% python3 -q
>>> import numpy as np
>>> from numpy import linalg as LA
>>> np.set_printoptions(precision=3, suppress=True, linewidth=100, sign=" ")
>>> F = np.loadtxt("arr.csv", delimiter=",")
>>> print(F)
[[-4.16  -3.    -4.88 ]
 [-2.418 -3.    -2.557]
 [-1.686 -3.    -1.581]
 [-0.035 -3.     0.621]
 [-1.326 -3.    -1.101]
 [-2.844 -3.    -3.126]
 [-3.335 -3.    -3.78 ]
 [ 2.3   -3.     3.734]
 [-3.918 -3.    -4.558]
 [-6.578 -3.    -8.105]
 [ 0.933 -3.     1.911]
 [-2.065 -3.    -2.086]
 [-2.747 -3.    -2.996]
 [ 3.374 -3.     5.166]
 [-1.994 -3.    -1.992]
 [-4.167 -3.    -4.889]
 [-0.476 -3.     0.033]
 [ 1.    -3.     1.999]
 [-0.83  -3.    -0.441]]
>>> left, sigma, Vt = LA.svd(F)
>>> V = Vt[:(sigma > 1e-8).sum()]
>>> rng = np.random.default_rng(446)
>>> x0 = F[6] + -1 * F[2] + rng.integers(2) * np.eye(3)[0]
>>> print(x0)
[-1.649  0.    -2.199]
>>> print(LA.matrix_rank(np.vstack([F, x0])))
2
>>> print(np.diag(V.T @ V))
[ 0.371  0.983  0.646]
>>> print(round(LA.norm(x0 - V.T @ V @ x0), 3))
0.0
>>> Y = np.array([[6, -8, 9], [-6, 9, -4], [0, 6, 6]])
>>> print(LA.matrix_rank(np.vstack([F, Y.T])))
3
>>> print(np.einsum("ij->j", F))
[-30.972 -57.    -28.629]
>>> print(LA.matrix_rank(F @ Y))
2
>>> print(LA.matrix_rank(F, rtol=0.1))
2
>>> r0, r1 = F[8], F[13]
>>> print(round(float(r0 @ r1), 3))
-27.765
>>> p = (r0 @ r1) / (r0 @ r0) * r0
>>> print(r1 - p)
[ 0.963 -4.846  2.361]
>>> T = np.stack([F, 3 * F, F[::-1]])
>>> print(T.shape)
(3, 19, 3)
>>> print(np.einsum("bij,cij->bc", T, T))
[[  563.839  1691.518   221.184]
 [ 1691.518  5074.553   663.551]
 [  221.184   663.551   563.839]]
>>> print((T @ F.T).shape)
(3, 19, 19)
>>> mat = np.load("data.npy")
>>> print(mat)
[[ 0  0  0  0]
 [ 0  0  0  0]
 [ 6 -6  6 -6]
 [ 9  6  9  6]]
>>> Y = np.array([[-4, -4], [2, -2], [1, -2], [1, 0]])
>>> print(np.einsum("ik,kj->ij", mat, Y))
[[  0   0]
 [  0   0]
 [-36 -24]
 [ -9 -66]]
>>> print(LA.matrix_rank(np.vstack([mat, Y.T])))
4
>>> print(np.vstack([mat, Y.T]).shape)
(6, 4)
>>> print(mat @ Y)
[[  0   0]
 [  0   0]
 [-36 -24]
 [ -9 -66]]
>>> print(np.einsum("ij->j", mat))
[ 15   0  15   0]
>>> print(LA.matrix_rank(mat @ Y))
2
>>> print(np.einsum("ik,kj->ji", mat, Y))
[[  0   0 -36  -9]
 [  0   0 -24 -66]]
>>> print(np.einsum("ij,ij->i", mat, mat))
[   0    0  144  234]
>>> print(mat @ mat)
[[  0   0   0   0]
 [  0   0   0   0]
 [-18 -72 -18 -72]
 [108 -18 108 -18]]
>>> print(np.round(LA.det(mat), 3))
0.0
>>> left, sigma, Vt = LA.svd(mat)
>>> V = Vt[:(sigma > 1e-8).sum()]
>>> x0 = mat[2] + 4 * mat[3] + rng.integers(2) * np.eye(4)[3]
>>> print(x0)
[ 42.  18.  42.  19.]
>>> print(np.round(V.T @ V, 3) + 0)
[[ 0.5  0.   0.5  0. ]
 [ 0.   0.5  0.   0.5]
 [ 0.5  0.   0.5  0. ]
 [ 0.   0.5  0.   0.5]]
>>> print(np.allclose(V.T @ V @ x0, x0))
False
>>> print(round(float(LA.norm(x0 - V.T @ V @ x0)), 3))
0.707
>>> m1 = np.loadtxt("a.csv", delimiter=",")
>>> print(m1)
[[-2.95 -5.    3.    1.  ]
 [ 0.    2.05 -1.   -4.  ]
 [-1.    3.   -0.95  2.  ]
 [-3.   -5.    3.    1.05]]
>>> x0 = np.array([-2, -1, -2, 0])
>>> h1 = np.maximum(m1 @ x0, 0)
>>> print(np.maximum(m1 @ x0, 0) - np.maximum(-m1 @ x0, 0))
[ 4.9  -0.05  0.9   5.  ]
>>> print(np.flatnonzero(h1 > 1e-9))
[ 0  2  3]
>>> left, sigma, Vt = LA.svd(m1)
>>> print(sigma)
[ 9.964  4.33   2.423  0.01 ]
>>> print(np.argmax(sigma[:-1] / (sigma[1:] + 1e-6)) + 1)
3
>>> Y = left[:, :3] @ np.diag(sigma[:3]) @ Vt[:3]
>>> print(np.round(LA.norm(m1 - Y, 2), 3), round(sigma[3], 3))
0.01 0.01
>>> print(round(float(LA.norm(m1 - Y) / LA.norm(m1)), 3))
0.001
>>> Y = m1 + rng.integers(-2, 3, (4, 3)) @ rng.integers(-2, 3, (3, 4))
>>> print(Y)
[[-2.95 -2.    4.   -1.  ]
 [-2.    2.05  0.   -6.  ]
 [ 3.    8.   -1.95  4.  ]
 [-5.   -6.    1.    5.05]]
>>> print(np.round(LA.svd(Y - m1, compute_uv=False), 3) + 0)
[ 7.254  5.916  2.527  0.   ]
>>> w1 = np.array([[2, 2, -6, -5], [-7, -8, 1, -6], [-7, 0, 9, 7], [5, 2, -5, 3]])
>>> beta = np.array([0, -4, 5, -1])
>>> H = np.maximum(mat @ w1 + beta, 0)
>>> print((H > 0).mean(axis=0))
[ 0.    0.25  1.    0.25]
>>> print(LA.matrix_rank(H))
2
>>> W2 = np.array([[-1, 2], [0, 1], [2, -1], [1, 2]])
>>> print(H @ W2)
[[ 10  -5]
 [ 10  -5]
 [123  55]
 [ 16  -8]]
>>> print((H @ W2).round(6).argmax(axis=1))
[ 0  0  0  0]
>>> w1 = np.array([[8, 6, 3, 4, -2],
...     [-1, -1, 5, 4, 3],
...     [-6, 0, 7, 5, -6],
...     [2, -4, 4, 1, 5]])
>>> beta = np.array([3, 1, 0, -2, -3])
>>> H = np.maximum(m1 @ w1 + beta, 0)
>>> print((H > 0).mean(axis=0))
[ 0.25  0.25  0.25  0.25  0.25]
>>> W2 = np.array([[5, -3, 1], [-1, 4, 4], [4, 1, 2], [0, -1, 0], [-5, -2, -1]])
>>> print(H @ W2)
[[  0.     0.     0.  ]
 [-14.95  59.8   59.8 ]
 [-56.6  -42.4    4.7 ]
 [  0.     0.     0.  ]]
>>> print((H @ W2).round(6).argmax(axis=1))
[ 0  1  2  0]
>>> print(w1 @ W2)
[[ 56   3  40]
 [  1  -6   2]
 [ 28  32  14]
 [  5 -29 -11]]
